>>> import numpy as np
>>> import numpy.linalg as la
>>> np.set_printoptions(precision=1, suppress=True, linewidth=160, legacy="1.25")
>>> X = np.loadtxt("data.csv", delimiter=",")
>>> X
array([[8., 4., 2., 4.],
       [4., 4., 0., 0.],
       [2., 0., 1., 2.],
       [4., 0., 2., 4.]])
>>> rank = la.matrix_rank(X)
>>> rank
2
>>> ns = la.svd(X)[2][rank:].T
>>> [int(la.matrix_rank(X[:i])) for i in range(1, len(X) + 1)]
[1, 2, 2, 2]
>>> print([int(la.matrix_rank(X[:, :j + 1])) for j in range(4)])
[1, 2, 2, 2]
>>> np.allclose(X @ ns, 0)
True
>>> [int(la.matrix_rank(np.delete(X, i, axis=0))) for i in range(4)]
[2, 2, 2, 2]
>>> m1 = np.load("arr.npy")
>>> m1
array([[ 0,  0,  5,  0],
       [ 0,  3,  0,  0],
       [ 0,  0,  0, -5],
       [ 5,  0,  0,  0]])
>>> left, sigma = la.svd(m1)
Traceback (most recent call last):
  File "<python-input-14>", line 1, in <module>
    left, sigma = la.svd(m1)
    ^^^^^^^^^^^
ValueError: too many values to unpack (expected 2)
>>> left, sigma, VT = la.svd(m1, full_matrices=False)
>>> left.shape, sigma.shape, VT.shape
((4, 4), (4,), (4, 4))
>>> sigma / sigma[0]
array([1. , 1. , 1. , 0.6])
>>> left.T @ left
array([[1., 0., 0., 0.],
       [0., 1., 0., 0.],
       [0., 0., 1., 0.],
       [0., 0., 0., 1.]])
>>> VT @ VT.T
array([[1., 0., 0., 0.],
       [0., 1., 0., 0.],
       [0., 0., 1., 0.],
       [0., 0., 0., 1.]])
>>> round(float(np.sqrt((sigma ** 2).sum())), 1), np.round(la.norm(m1), 1)
(9.2, 9.2)
>>> left.T @ m1 @ VT.T
array([[5., 0., 0., 0.],
       [0., 5., 0., 0.],
       [0., 0., 5., 0.],
       [0., 0., 0., 3.]])
>>> (sigma > 1e-8).sum()
4
>>> np.kron(np.eye(2, dtype=int), m1)
array([[ 0,  0,  5,  0,  0,  0,  0,  0],
       [ 0,  3,  0,  0,  0,  0,  0,  0],
       [ 0,  0,  0, -5,  0,  0,  0,  0],
       [ 5,  0,  0,  0,  0,  0,  0,  0],
       [ 0,  0,  0,  0,  0,  0,  5,  0],
       [ 0,  0,  0,  0,  0,  3,  0,  0],
       [ 0,  0,  0,  0,  0,  0,  0, -5],
       [ 0,  0,  0,  0,  5,  0,  0,  0]])
>>> round(float(la.det(m1.T)), 1)
-375.0
>>> print(np.einsum("ii->", m1))
3
>>> np.round(la.det(2 * m1), 1), np.round(la.det(m1), 1)
(-6000.0, -375.0)
>>> round(float(la.det(m1[::-1])), 1)
-375.0
>>> print(np.einsum("ij,ji->", m1, m1))
9
>>> rng = np.random.default_rng(2168)
>>> z = rng.permutation(4)
>>> z
array([3, 2, 0, 1])
>>> M2 = m1[z][:, z]
>>> print(M2)
[[ 0  0  5  0]
 [-5  0  0  0]
 [ 0  5  0  0]
 [ 0  0  0  3]]
>>> print(round(la.det(M2), 1), round(float(la.det(m1[z])), 1))
-375.0 375.0
>>> print(np.allclose(M2, m1))
False
>>> np.allclose(M2 @ M2.T, M2.T @ M2)
True
>>> (M2 + M2.T) / 2
array([[ 0. , -2.5,  2.5,  0. ],
       [-2.5,  0. ,  2.5,  0. ],
       [ 2.5,  2.5,  0. ,  0. ],
       [ 0. ,  0. ,  0. ,  3. ]])
>>> M2 @ M2
array([[  0,  25,   0,   0],
       [  0,   0, -25,   0],
       [-25,   0,   0,   0],
       [  0,   0,   0,   9]])
>>> la.matrix_power(M2, 2)
array([[  0,  25,   0,   0],
       [  0,   0, -25,   0],
       [-25,   0,   0,   0],
       [  0,   0,   0,   9]])
>>> assert M2 == M2.T
Traceback (most recent call last):
  File "<python-input-40>", line 1, in <module>
    assert M2 == M2.T
           ^^^^^^^^^^
ValueError: The truth value of an array with more than one element is ambiguous. Use a.any() or a.all()
>>> M = np.load("dump.npy")
>>> M
array([[1, 2, 0, 3],
       [0, 1, 0, 1],
       [0, 0, 2, 3],
       [0, 0, 0, 3]])
>>> left, sigma, VT = la.svd(M, full_matrices=False)
>>> np.round(left.T @ M @ VT.T, 1) + 0
array([[5.6, 0. , 0. , 0. ],
       [0. , 2.2, 0. , 0. ],
       [0. , 0. , 1.2, 0. ],
       [0. , 0. , 0. , 0.4]])
>>> print(sigma)
[5.6 2.2 1.2 0.4]
>>> np.cumsum(sigma ** 2) / np.sum(sigma ** 2)
array([0.8, 1. , 1. , 1. ])
>>> np.allclose(left * sigma @ VT, M)
True
>>> vals, V = la.eig(M)
>>> np.prod(vals)
6.0
>>> vals
array([1., 1., 2., 3.])
>>> print(np.sort(la.eigvals(M.T)))
[1. 1. 2. 3.]
>>> M @ M
array([[ 1,  4,  0, 14],
       [ 0,  1,  0,  4],
       [ 0,  0,  4, 15],
       [ 0,  0,  0,  9]])
>>> np.sort(la.eigvals(M))
array([1., 1., 2., 3.])
>>> la.matrix_power(M - np.diag(np.diag(M)), 4)
array([[0, 0, 0, 0],
       [0, 0, 0, 0],
       [0, 0, 0, 0],
       [0, 0, 0, 0]])
>>> [int(la.matrix_rank(la.matrix_power(M, p))) for p in range(1, 5)]
[4, 4, 4, 4]
>>> z = rng.permutation(4)
>>> z
array([1, 2, 3, 0])
>>> M2 = M[z][:, z]
>>> round(la.det(M2), 1), np.round(la.det(M[z]), 1)
(6.0, -6.0)
>>> M2
array([[1, 0, 1, 0],
       [0, 2, 3, 0],
       [0, 0, 3, 0],
       [2, 0, 3, 1]])
>>> mat = np.load("run4.npy")
>>> mat
array([[ -3,  -3,  -3,  -3,  -3,  -3],
       [ -3,  -6,  -6,  -6,  -6,  -6],
       [ -3,  -6,  -9,  -9,  -9,  -9],
       [ -3,  -6,  -9, -12, -12, -12],
       [ -3,  -6,  -9, -12, -15, -15],
       [ -3,  -6,  -9, -12, -15, -18]])
>>> u = np.array([2, 0, 2, 0, 0, 0])
>>> M2 = mat + np.outer(u, np.eye(6)[5])
>>> M2
array([[ -3.,  -3.,  -3.,  -3.,  -3.,  -1.],
       [ -3.,  -6.,  -6.,  -6.,  -6.,  -6.],
       [ -3.,  -6.,  -9.,  -9.,  -9.,  -7.],
       [ -3.,  -6.,  -9., -12., -12., -12.],
       [ -3.,  -6.,  -9., -12., -15., -15.],
       [ -3.,  -6.,  -9., -12., -15., -18.]])
>>> mat.ravel(order="F")
array([ -3,  -3,  -3,  -3,  -3,  -3,  -3,  -6,  -6,  -6,  -6,  -6,  -3,  -6,  -9,  -9,  -9,  -9,  -3,  -6,  -9, -12, -12, -12,  -3,  -6,  -9, -12, -15, -15,
        -3,  -6,  -9, -12, -15, -18])
>>> t3 = mat.reshape(6, 2, -1)
>>> t3.sum(axis=1)
array([[ -6,  -6,  -6],
       [ -9, -12, -12],
       [-12, -15, -18],
       [-15, -18, -21],
       [-15, -21, -24],
       [-15, -21, -27]])
>>> t3.transpose(1, 0, 2)
array([[[ -3,  -3,  -3],
        [ -3,  -6,  -6],
        [ -3,  -6,  -9],
        [ -3,  -6,  -9],
        [ -3,  -6,  -9],
        [ -3,  -6,  -9]],

       [[ -3,  -3,  -3],
        [ -6,  -6,  -6],
        [ -9,  -9,  -9],
        [-12, -12, -12],
        [-12, -15, -15],
        [-12, -15, -18]]])
>>> np.einsum("ihd,ihd->ih", t3, t3)
array([[ 27,  27],
       [ 81, 108],
       [126, 243],
       [126, 432],
       [126, 594],
       [126, 693]])
>>> np.einsum("ihd,jhd->hij", t3, t3).shape
(2, 6, 6)
>>> t3.shape
(6, 2, 3)
>>> [round(float(la.det(mat[:i, :i])), 2) + 0 for i in range(1, 7)]
[-3.0, 9.0, -27.0, 81.0, -243.0, 729.0]
>>> print(np.all(la.eigvalsh(mat) > 0))
False
>>> feats = np.loadtxt("w.csv", delimiter=",")
>>> feats
array([[ 1., -1.,  1., -2., -1.],
       [ 0.,  0.,  0.,  2.,  0.],
       [ 0.,  1.,  1.,  0.,  2.],
       [ 0.,  1.,  3.,  1.,  2.],
       [ 0.,  3.,  3.,  2.,  1.]])
>>> feats[1] @ feats[3]
2.0
>>> round(float(la.norm(feats[1], 1)), 1), np.round(la.norm(feats[1], np.inf), 1)
(2.0, 2.0)
>>> round(float(la.norm(feats[1] - feats[3])), 1)
3.9
>>> la.norm(feats, axis=1)
array([2.8, 2. , 2.4, 3.9, 4.8])
>>> print((feats - feats.T) / 2)
[[ 0.  -0.5  0.5 -1.  -0.5]
 [ 0.5  0.  -0.5  0.5 -1.5]
 [-0.5  0.5  0.  -1.5 -0.5]
 [ 1.  -0.5  1.5  0.   0. ]
 [ 0.5  1.5  0.5  0.   0. ]]
>>> la.determinant(feats)
Traceback (most recent call last):
  File "<python-input-82>", line 1, in <module>
    la.determinant(feats)
    ^^^^^^^^^^^^^^
AttributeError: module 'numpy.linalg' has no attribute 'determinant'
>>> print((feats + feats.T) / 2)
[[ 1.  -0.5  0.5 -1.  -0.5]
 [-0.5  0.   0.5  1.5  1.5]
 [ 0.5  0.5  1.   1.5  2.5]
 [-1.   1.5  1.5  1.   2. ]
 [-0.5  1.5  2.5  2.   1. ]]
